% python3 -q
>>> import numpy as np
>>> np.set_printoptions(precision=3, suppress=True, linewidth=200, sign=" ")
>>> def tidy(a):
...     return np.round(a, 3) + 0
... 
>>> mat = np.array([[1.0, -0.8, -0.1, 3.6, 0.0, 0.0],
...     [0.2, 1.2, -1.7, 3.0, 1.6, -0.3],
...     [-1.1, 1.6, 0.7, -4.2, -0.5, -0.8],
...     [-0.4, 0.3, -0.4, 1.5, 0.2, 0.2],
...     [1.0, -0.9, 1.5, -1.5, 0.9, 1.5]])
>>> mat
array([[ 1. , -0.8, -0.1,  3.6,  0. ,  0. ],
       [ 0.2,  1.2, -1.7,  3. ,  1.6, -0.3],
       [-1.1,  1.6,  0.7, -4.2, -0.5, -0.8],
       [-0.4,  0.3, -0.4,  1.5,  0.2,  0.2],
       [ 1. , -0.9,  1.5, -1.5,  0.9,  1.5]])
>>> Y = mat / np.linalg.norm(mat, axis=1, keepdims=True)
>>> cov = Y @ Y.T
>>> (np.abs(cov) > 0.9).astype(int)
array([[ 1,  0,  1,  0,  0],
       [ 0,  1,  0,  0,  0],
       [ 1,  0,  1,  0,  0],
       [ 0,  0,  0,  1,  0],
       [ 0,  0,  0,  0,  1]])
>>> tidy(np.degrees(np.arccos(np.clip(cov[3, 1], -1, 1))))
np.float64(30.305)
>>> tidy(cov)
array([[ 1.   ,  0.667, -0.963,  0.759, -0.327],
       [ 0.667,  1.   , -0.662,  0.863, -0.566],
       [-0.963, -0.662,  1.   , -0.749,  0.216],
       [ 0.759,  0.863, -0.749,  1.   , -0.6  ],
       [-0.327, -0.566,  0.216, -0.6  ,  1.   ]])
>>> rng = np.random.default_rng(11899)
>>> z = rng.integers(0, 2, 4)
>>> E = (z[:, None] == z) * 3 + np.eye(4)
>>> E
array([[ 4.,  3.,  0.,  0.],
       [ 3.,  4.,  0.,  0.],
       [ 0.,  0.,  4.,  3.],
       [ 0.,  0.,  3.,  4.]])
>>> z = rng.permutation(4)
>>> z
array([ 0,  3,  2,  1])
>>> Y = E[z][:, z]
>>> Y
array([[ 4.,  0.,  0.,  3.],
       [ 0.,  4.,  3.,  0.],
       [ 0.,  3.,  4.,  0.],
       [ 3.,  0.,  0.,  4.]])
>>> np.diag(Y)
array([ 4.,  4.,  4.,  4.])
>>> np.allclose(Y, E)
False
>>> tidy(np.linalg.det(Y)), tidy(np.linalg.det(E[z]))
(np.float64(49.0), np.float64(-49.0))
>>> vec = np.ones(4)
>>> for _ in range(3):
...     vec = Y @ vec
...     vec /= np.linalg.norm(vec)
...     print(round(vec @ Y @ vec, 3))
... 
7.0
7.0
7.0
>>> vec
array([ 0.5,  0.5,  0.5,  0.5])
>>> J = np.load("dump.npy")
>>> J
array([[ 1, -1,  1, -1],
       [ 1,  0,  0,  0],
       [ 1,  1,  1,  1]])
>>> vec = np.array([0, -1, 1, -1])
>>> np.einsum("ij,j->i", J, vec)
array([ 3,  0, -1])
>>> J @ np.eye(4)[1]
array([-1.,  0.,  1.])
>>> J @ vec
array([ 3,  0, -1])
>>> np.linalg.norm(J @ vec) <= np.linalg.norm(J, 2) * np.linalg.norm(vec) + 1e-9
np.True_
>>> np.sign((J @ vec).round(6))
array([ 1,  0, -1])
>>> tidy(np.linalg.norm(J, axis=0))
array([ 1.732,  1.414,  1.414,  1.414])
>>> tidy(np.linalg.norm(J[0] - J[2]))
np.float64(2.828)
>>> Uu, sv, vt = np.linalg.svd(J, full_matrices=False)
>>> tidy(sv / sv[0])
array([ 1.   ,  0.936,  0.31 ])
>>> Uu.shape, sv.shape, vt.shape
((3, 3), (3,), (3, 4))
>>> tidy(Uu.T @ Uu)
array([[ 1.,  0.,  0.],
       [ 0.,  1.,  0.],
       [ 0.,  0.,  1.]])
>>> tidy(vt @ vt.T)
array([[ 1.,  0.,  0.],
       [ 0.,  1.,  0.],
       [ 0.,  0.,  1.]])
>>> tidy(Uu.T @ J @ vt.T)
array([[ 2.136,  0.   ,  0.   ],
       [ 0.   ,  2.   ,  0.   ],
       [ 0.   ,  0.   ,  0.662]])
>>> theta = np.radians(36)
>>> Rm = np.eye(4)
>>> Rm[3, 3] = Rm[1, 1] = np.cos(theta)
>>> Rm[3, 1], Rm[1, 3] = -np.sin(theta), np.sin(theta)
>>> tidy(Rm)
array([[ 1.   ,  0.   ,  0.   ,  0.   ],
       [ 0.   ,  0.809,  0.   ,  0.588],
       [ 0.   ,  0.   ,  1.   ,  0.   ],
       [ 0.   , -0.588,  0.   ,  0.809]])
>>> Y = J @ Rm.T
>>> tidy(Y)
array([[ 1.   , -1.397,  1.   , -0.221],
       [ 1.   ,  0.   ,  0.   ,  0.   ],
       [ 1.   ,  1.397,  1.   ,  0.221]])
>>> np.allclose(J @ J.T, Y @ Y.T)
True
>>> J.shape
(3, 4)
>>> np.linalg.matrix_rank(J)
np.int64(3)
>>> J.sum(axis=0)
array([ 3,  0,  2,  0])
>>> tidy(np.linalg.svd(J, compute_uv=False))
array([ 2.136,  2.   ,  0.662])
>>> np.unravel_index(np.abs(J).argmax(), J.shape)
(np.int64(0), np.int64(0))
>>> F = np.load("w.npy")
>>> F
array([[ 0.,  3.,  0.,  0.],
       [ 3.,  2.,  3.,  0.],
       [ 0.,  3.,  0.,  3.],
       [ 0.,  0.,  3.,  2.]])
>>> Y = np.array([[2, -2], [0, 0], [-2, 2], [0, 1]])
>>> F @ Y
array([[ 0.,  0.],
       [ 0.,  0.],
       [ 0.,  3.],
       [-6.,  8.]])
>>> np.linalg.matrix_rank(np.vstack([F, Y.T]))
np.int64(4)
>>> np.einsum("ik,kj->ji", F, Y)
array([[ 0.,  0.,  0., -6.],
       [ 0.,  0.,  3.,  8.]])
>>> Y = F + rng.integers(-2, 3, (4, 3)) @ rng.integers(-2, 3, (3, 4))
>>> Y
array([[ 1.,  7.,  5., -1.],
       [ 3.,  4.,  3.,  1.],
       [ 1., 10., -4.,  5.],
       [-1.,  3.,  1.,  6.]])
>>> Y - F
array([[ 1.,  4.,  5., -1.],
       [ 0.,  2.,  0.,  1.],
       [ 1.,  7., -4.,  2.],
       [-1.,  3., -2.,  4.]])
>>> tidy(np.linalg.svd(Y - F, compute_uv=False))
array([ 9.787,  6.647,  2.833,  0.   ])
>>> u = np.array([-2, -7])
>>> np.cross(J[1, :3], J[0, :3])
array([ 0, -1, -1])
>>> np.convolve(J[1], u)
array([-2, -7,  0,  0,  0])
>>> Y = F / np.sqrt((F ** 2).mean(axis=1, keepdims=True))
>>> tidy(np.linalg.norm(Y, axis=1))
array([ 2.,  2.,  2.,  2.])
>>> np.linalg.matrix_rank(F - F.mean(axis=1, keepdims=True))
np.int64(3)
>>> tidy(Y[3])
array([ 0.   ,  0.   ,  1.664,  1.109])
>>> data = np.load("arr.npy")
>>> data
array([[ 4.,  2.,  2., -2.],
       [-2.,  7., -1.,  0.],
       [ 4., -4.,  2.,  4.],
       [ 2., -3., -5., 10.]])
>>> W1 = np.array([[7, -7, -4, 3], [-6, 9, -2, -6], [7, 4, 2, 0], [4, -6, -1, -3]])
>>> beta = np.array([4, 7, -5, -3])
>>> act = np.maximum(data @ W1 + beta, 0)
>>> np.linalg.matrix_rank(act)
np.int64(3)
>>> (act > 0).mean(axis=0)
array([ 0.75,  0.5 ,  0.  ,  0.5 ])
>>> act
array([[ 26.,  17.,   0.,   3.],
       [  0.,  80.,   0.,   0.],
       [ 86.,   0.,   0.,  21.],
       [ 41.,   0.,   0.,   0.]])
>>> basis = np.array([[3, 2, 5], [6, 8, 3], [9, 9, 6], [2, 7, 7]])
>>> W1 @ basis
array([[-51, -57,  11],
       [  6,   0, -57],
       [ 63,  64,  59],
       [-39, -70, -25]])
>>> Uu, sv, vt = np.linalg.svd(act)
>>> evecs = vt[:(sv > 1e-8).sum()]
>>> vec = act[2] + 5 * act[3] + rng.integers(2) * np.eye(4)[2]
>>> vec
array([ 291.,    0.,    0.,   21.])
>>> tidy(evecs.T @ evecs)
array([[ 1.,  0.,  0.,  0.],
       [ 0.,  1.,  0.,  0.],
       [ 0.,  0.,  0.,  0.],
       [ 0.,  0.,  0.,  1.]])
>>> np.allclose(evecs.T @ evecs @ vec, vec)
True
>>> np.linalg.matrix_rank(np.vstack([act, vec]))
np.int64(3)
>>> z = rng.permutation(4)
>>> Y = data[:, z] * rng.choice([-1, 1], 4)
>>> Y
array([[ 2.,  2., -4., -2.],
       [ 7., -1.,  2.,  0.],
       [-4.,  2., -4.,  4.],
       [-3., -5., -2., 10.]])
>>> Uu, _, vt = np.linalg.svd(data.T @ Y)
>>> tidy(Uu @ vt)
array([[ 0.,  0., -1.,  0.],
       [ 1.,  0.,  0.,  0.],
       [ 0.,  1.,  0.,  0.],
       [ 0.,  0.,  0.,  1.]])
>>> z
array([ 1,  2,  0,  3])
>>> feats = np.load("x.npy")
>>> feats
array([[ 0,  0,  0,  0,  0,  0],
       [ 0,  0,  1,  0,  1,  0],
       [ 0,  1,  0,  1,  0,  0],
       [ 0,  0,  1,  0,  1,  0],
       [ 0,  1,  0,  1,  0,  0],
       [ 0,  0,  0,  0,  0,  0]])
>>> # rows 1 and 3 are equal
>>> Uu, sv, vt = np.linalg.svd(feats)
>>> np.argmax(sv[:-1] / (sv[1:] + 1e-6)) + 1
np.int64(2)
>>> tidy(sv)
array([ 2.,  2.,  0.,  0.,  0.,  0.])
>>> Y = Uu[:, :2] @ np.diag(sv[:2]) @ vt[:2]
>>> tidy(np.linalg.norm(feats - Y, 2)), tidy(sv[2])
(np.float64(0.0), np.float64(0.0))
>>> tidy(Y)
array([[ 0.,  0.,  0.,  0.,  0.,  0.],
       [ 0.,  0.,  1.,  0.,  1.,  0.],
       [ 0.,  1.,  0.,  1.,  0.,  0.],
       [ 0.,  0.,  1.,  0.,  1.,  0.],
       [ 0.,  1.,  0.,  1.,  0.,  0.],
       [ 0.,  0.,  0.,  0.,  0.,  0.]])
>>> np.linalg.matrix_rank(feats, rtol=0.05)
np.int64(2)
